% python3 -q
>>> import numpy as np
>>> np.set_printoptions(precision=3, suppress=True, linewidth=200, legacy="1.25")
>>> F = np.load("arr.npy")
>>> print(F)
[[1.   0.9  0.81]
 [0.9  1.   0.9 ]
 [0.81 0.9  1.  ]]
>>> Lm = np.linalg.cholesky(F)
>>> Lm
array([[1.   , 0.   , 0.   ],
       [0.9  , 0.436, 0.   ],
       [0.81 , 0.392, 0.436]])
>>> Lm @ Lm.T
array([[1.  , 0.9 , 0.81],
       [0.9 , 1.  , 0.9 ],
       [0.81, 0.9 , 1.  ]])
>>> np.round(np.linalg.norm(F[2], 1), 3), round(float(np.linalg.norm(F[2], np.inf)), 3)
(2.71, 1.0)
>>> np.linalg.norm(F, axis=1).argmax()
1
>>> F[2] @ F[0]
2.43
>>> np.linalg.norm(F, axis=0)
array([1.57 , 1.619, 1.57 ])
>>> q, R = np.linalg.qr(F)
>>> print(np.round(q.T @ q, 3) + 0)
[[1. 0. 0.]
 [0. 1. 0.]
 [0. 0. 1.]]
>>> np.round(abs(R[0, 0]), 3), round(np.linalg.norm(F[:, 0]), 3)
(1.57, 1.57)
>>> R
array([[-1.57 , -1.61 , -1.547],
       [ 0.   , -0.163, -0.227],
       [ 0.   ,  0.   ,  0.141]])
>>> q @ R
array([[1.  , 0.9 , 0.81],
       [0.9 , 1.  , 0.9 ],
       [0.81, 0.9 , 1.  ]])
>>> print(q.shape, R.shape)
(3, 3) (3, 3)
>>> round(float(np.prod(np.diag(R))), 3), round(np.linalg.det(R), 3)
(0.036, 0.036)
>>> np.sort(np.linalg.eigvals(R))
array([-1.57 , -0.163,  0.141])
>>> mat = np.load("layer12.npy")
>>> mat
array([[ 1, -1, -1,  1, -1,  1,  1, -1],
       [ 1,  1,  1,  1,  1,  1,  1,  1],
       [ 1, -1,  1, -1,  1, -1,  1, -1],
       [ 1, -1,  1, -1, -1,  1, -1,  1],
       [ 1,  1, -1, -1, -1, -1,  1,  1]])
>>> vals, V = np.linalg.eigh(F)
>>> np.unique(vals.round(6) + 0, return_counts=True)[1]
array([1, 1, 1])
>>> np.round(V.T @ F @ V, 3) + 0
array([[0.069, 0.   , 0.   ],
       [0.   , 0.19 , 0.   ],
       [0.   , 0.   , 2.741]])
>>> print(np.linalg.svd(F, compute_uv=False))
[2.741 0.19  0.069]
